>>> import numpy as np
>>> np.set_printoptions(suppress=True, linewidth=200)
>>> arr = np.load("sample15.npy")
>>> arr
array([[ 9,  1,  1, -8, -1, -8,  9, -9,  1,  1,  6],
       [ 6,  9,  1,  1, -8, -1, -8,  9, -9,  1,  1],
       [ 1,  6,  9,  1,  1, -8, -1, -8,  9, -9,  1],
       [ 1,  1,  6,  9,  1,  1, -8, -1, -8,  9, -9],
       [-9,  1,  1,  6,  9,  1,  1, -8, -1, -8,  9],
       [ 9, -9,  1,  1,  6,  9,  1,  1, -8, -1, -8],
       [-8,  9, -9,  1,  1,  6,  9,  1,  1, -8, -1],
       [-1, -8,  9, -9,  1,  1,  6,  9,  1,  1, -8],
       [-8, -1, -8,  9, -9,  1,  1,  6,  9,  1,  1],
       [ 1, -8, -1, -8,  9, -9,  1,  1,  6,  9,  1],
       [ 1,  1, -8, -1, -8,  9, -9,  1,  1,  6,  9]])
>>> np.round(np.sort(np.abs(np.fft.fft(arr[0]))), 1), np.round(np.sort(np.linalg.svd(arr, compute_uv=False)), 1)
(array([ 2. ,  7.9,  7.9, 12.3, 12.3, 19.6, 19.6, 24.6, 24.6, 32.6, 32.6]), array([ 2. ,  7.9,  7.9, 12.3, 12.3, 19.6, 19.6, 24.6, 24.6, 32.6, 32.6]))
>>> np.allclose(arr @ arr.T, arr.T @ arr)
True
>>> (arr @ arr)[0]
array([ -47,  237, -257,  -71, -129,  -71,  102, -131,  159,  -90,  302])
>>> arr @ (-1.0) ** np.arange(11)
array([ 48., -36.,  38., -36.,  18.,   0., -16.,  14., -30.,  32., -30.])
>>> W = np.array([[2, -3, -1, -3, -3],
...     [2, 2, -1, 3, 2],
...     [1, 0, -2, 3, 3],
...     [0, 1, 3, -3, -1],
...     [2, -3, 3, 1, 3],
...     [2, 2, -3, -3, 3],
...     [1, -2, -1, -2, -1],
...     [3, 0, -3, -3, 0],
...     [-1, -1, -3, 2, 2],
...     [0, 1, -3, -1, 1],
...     [3, -1, 0, -3, 0]])
>>> coef = np.array([-1, -1, 5, 5, -5])
>>> H = np.maximum(arr @ W + coef, 0)
>>> H
array([[  1,   0,   2,  23,   0],
       [ 43,  47,   0,   0,   0],
       [  0,   0,  35, 119,  19],
       [  0,  48,  26,  15,  10],
       [  9,   0, 103,  27,  40],
       [ 18,   0,  20,   0,   0],
       [ 14,  25,  19,   1,  15],
       [  2,   0,   0,  22,  21],
       [  0,  48,   0,   0,   0],
       [  0,   0,   0,  30,   1],
       [ 17,  53,   0,   0,   0]])
>>> np.round((H > 0).mean(axis=0), 1)
array([0.6, 0.5, 0.5, 0.6, 0.5])
>>> np.linalg.matrix_rank(H)
np.int64(5)
>>> basis = np.array([[1, -4], [4, 3], [-2, 3], [-2, -4], [4, -2]])
>>> H @ basis
array([[ -49,  -90],
       [ 231,  -31],
       [-232, -409],
       [ 150,  142],
       [ -91,   85],
       [ -22,  -12],
       [ 134,   42],
       [  42, -138],
       [ 192,  144],
       [ -56, -122],
       [ 229,   91]])
>>> W @ basis
array([[-14,  -2],
       [ 14, -21],
       [ 11, -28],
       [  0,  26],
       [ -6, -18],
       [ 34,  -5],
       [ -5,  -3],
       [ 15,  -9],
       [  5, -20],
       [ 16,  -4],
       [  5,  -3]])
>>> vec = np.array([-4, 1, 4, 4, -3, 3, -2, 0, 0, 0, 1])
>>> a = np.maximum(arr @ vec, 0)
>>> arr.T @ a
array([-677,  519, -244, 1455, -617,  382, -972,  115,  -57,  319,  315])
>>> np.round(np.tanh(arr @ vec), 1)
array([-1.,  1.,  1.,  1.,  1., -1.,  1., -1.,  1., -1.,  1.])
>>> np.maximum(arr @ vec, 0) - np.maximum(-arr @ vec, 0)
array([ -96,   31,   18,   64,   48,  -38,    5,  -24,   64, -103,   39])
>>> M = np.load("arr.npy")
>>> M.round(1) + 0
array([[-4. ,  0.9,  1.2,  2.9,  1. ,  0.4,  0.1],
       [-0.2,  1.1,  2.2,  0.7,  1. , -1. ,  1.2],
       [ 3.5,  1. ,  0. , -3.8, -0.1, -2.6,  0.6],
       [-0.6,  3.8, -2.6, -3.9,  2.4, -5.6,  0.6],
       [-3. ,  4.1, -0.5, -3.6,  0.9, -4.8, -0.8],
       [-1.6, -0.9,  0.8, -0.8, -3.1,  1.9, -2.7],
       [-0.2, -1.6, -3.6, -1.2, -1.7,  1.5, -2.2]])
>>> Uu, sv, Vt = np.linalg.svd(M)
>>> np.argmax(sv[:-1] / (sv[1:] + 1e-6)) + 1
np.int64(4)
>>> other = Uu[:, :4] @ np.diag(sv[:4]) @ Vt[:4]
>>> round(np.linalg.norm(M - other) / np.linalg.norm(M), 1)
np.float64(0.0)
>>> np.linalg.matrix_rank(other)
np.int64(4)
>>> t3 = np.stack([M, -1 * M, M[::-1]])
>>> np.linalg.matrix_rank(t3.reshape(3, -1))
np.int64(2)
>>> (t3 @ M.T).shape
(3, 7, 7)
>>> np.round(t3.sum(axis=0), 1) + 0
array([[-0.2, -1.6, -3.6, -1.2, -1.7,  1.5, -2.2],
       [-1.6, -0.9,  0.8, -0.8, -3.1,  1.9, -2.7],
       [-3. ,  4.1, -0.5, -3.6,  0.9, -4.8, -0.8],
       [-0.6,  3.8, -2.6, -3.9,  2.4, -5.6,  0.6],
       [ 3.5,  1. ,  0. , -3.8, -0.1, -2.6,  0.6],
       [-0.2,  1.1,  2.2,  0.7,  1. , -1. ,  1.2],
       [-4. ,  0.9,  1.2,  2.9,  1. ,  0.4,  0.1]])
>>> np.round(np.linalg.det(t3), 1) + 0
array([0., 0., 0.])
>>> t3.shape
(3, 7, 7)
>>> print(np.round(np.einsum("bij,cij->bc", t3, t3), 1))
[[ 263.5 -263.5   76.8]
 [-263.5  263.5  -76.8]
 [  76.8  -76.8  263.5]]
>>> [round(float(x), 1) for x in np.linalg.svd(M, compute_uv=False)[:3]]
[12.2, 7.6, 6.4]
>>> np.linalg.cond(M) > 100
np.True_
>>> m1 = np.load("case7.npy")
>>> print(m1)
[[ 4 -4 -4  0  4 -4]
 [-4  4  4  0 -4  4]
 [-4  4  4  0 -4  4]
 [ 0  0  0  0  0  0]
 [ 4 -4 -4  0  4 -4]
 [-4  4  4  0 -4  4]]
>>> # splits into 2 blocks
>>> rank = np.linalg.matrix_rank(m1)
>>> print(rank)
1
>>> N = np.linalg.svd(m1)[2][rank:].T
>>> np.linalg.matrix_rank(m1.T @ m1), np.linalg.matrix_rank(m1 @ m1.T)
(np.int64(1), np.int64(1))
>>> [int(np.linalg.matrix_rank(m1[:, :j + 1])) for j in range(6)]
[1, 1, 1, 1, 1, 1]
>>> other = np.array([[0.8, 0.4],
...     [-2.1, 1.4],
...     [1.0, 0.1],
...     [-0.7, 0.9],
...     [-2.9, -0.2],
...     [-0.1, -1.3],
...     [-0.1, -1.6],
...     [0.5, -0.6],
...     [-1.5, 0.9],
...     [0.7, -0.7]])
>>> basis = np.array([[-1.4, 1.1, 0.4, 1.1, -0.1, 0.5, 0.9, 1.6, -0.1, -0.6],
...     [-1.9, -0.4, 0.2, -0.1, -0.3, -0.6, 2.7, -0.7, -2.2, -0.2]])
>>> X = other @ basis
>>> print(X.round(1) + 0)
[[-1.9  0.7  0.4  0.8 -0.2  0.2  1.8  1.  -1.  -0.6]
 [ 0.3 -2.9 -0.6 -2.5 -0.2 -1.9  1.9 -4.3 -2.9  1. ]
 [-1.6  1.1  0.4  1.1 -0.1  0.4  1.2  1.5 -0.3 -0.6]
 [-0.7 -1.1 -0.1 -0.9 -0.2 -0.9  1.8 -1.7 -1.9  0.2]
 [ 4.4 -3.1 -1.2 -3.2  0.4 -1.3 -3.2 -4.5  0.7  1.8]
 [ 2.6  0.4 -0.3  0.   0.4  0.7 -3.6  0.7  2.9  0.3]
 [ 3.2  0.5 -0.4  0.   0.5  0.9 -4.4  1.   3.5  0.4]
 [ 0.4  0.8  0.1  0.6  0.1  0.6 -1.2  1.2  1.3 -0.2]
 [ 0.4 -2.  -0.4 -1.7 -0.1 -1.3  1.1 -3.  -1.8  0.7]
 [ 0.4  1.   0.1  0.8  0.1  0.8 -1.3  1.6  1.5 -0.3]]
>>> theta = np.radians(60)
>>> r_ = np.eye(10)
>>> r_[1, 1] = r_[3, 3] = np.cos(theta)
>>> r_[1, 3], r_[3, 1] = -np.sin(theta), np.sin(theta)
>>> r_.round(1)
array([[ 1. ,  0. ,  0. ,  0. ,  0. ,  0. ,  0. ,  0. ,  0. ,  0. ],
       [ 0. ,  0.5,  0. , -0.9,  0. ,  0. ,  0. ,  0. ,  0. ,  0. ],
       [ 0. ,  0. ,  1. ,  0. ,  0. ,  0. ,  0. ,  0. ,  0. ,  0. ],
       [ 0. ,  0.9,  0. ,  0.5,  0. ,  0. ,  0. ,  0. ,  0. ,  0. ],
       [ 0. ,  0. ,  0. ,  0. ,  1. ,  0. ,  0. ,  0. ,  0. ,  0. ],
       [ 0. ,  0. ,  0. ,  0. ,  0. ,  1. ,  0. ,  0. ,  0. ,  0. ],
       [ 0. ,  0. ,  0. ,  0. ,  0. ,  0. ,  1. ,  0. ,  0. ,  0. ],
       [ 0. ,  0. ,  0. ,  0. ,  0. ,  0. ,  0. ,  1. ,  0. ,  0. ],
       [ 0. ,  0. ,  0. ,  0. ,  0. ,  0. ,  0. ,  0. ,  1. ,  0. ],
       [ 0. ,  0. ,  0. ,  0. ,  0. ,  0. ,  0. ,  0. ,  0. ,  1. ]])
>>> other = X @ r_.T
>>> print(np.allclose(np.linalg.norm(X, axis=1), np.linalg.norm(other, axis=1)))
True
>>> round(np.linalg.det(r_), 1), np.trace(r_)
(np.float64(1.0), np.float64(9.0))
>>> np.allclose(X @ X.T, other @ other.T)
True
>>> other.round(1)
array([[-1.9, -0.4,  0.4,  1. , -0.2,  0.2,  1.8,  1. , -1. , -0.6],
       [ 0.3,  0.7, -0.6, -3.7, -0.2, -1.9,  1.9, -4.3, -2.9,  1. ],
       [-1.6, -0.4,  0.4,  1.5, -0.1,  0.4,  1.2,  1.5, -0.3, -0.6],
       [-0.7,  0.2, -0.1, -1.4, -0.2, -0.9,  1.8, -1.7, -1.9,  0.2],
       [ 4.4,  1.2, -1.2, -4.3,  0.4, -1.3, -3.2, -4.5,  0.7,  1.8],
       [ 2.6,  0.2, -0.3,  0.4,  0.4,  0.7, -3.6,  0.7,  2.9,  0.3],
       [ 3.2,  0.2, -0.4,  0.5,  0.5,  0.9, -4.4,  1. ,  3.5,  0.4],
       [ 0.4, -0.1,  0.1,  1. ,  0.1,  0.6, -1.2,  1.2,  1.3, -0.2],
       [ 0.4,  0.5, -0.4, -2.6, -0.1, -1.3,  1.1, -3. , -1.8,  0.7],
       [ 0.4, -0.2,  0.1,  1.3,  0.1,  0.8, -1.3,  1.6,  1.5, -0.3]])
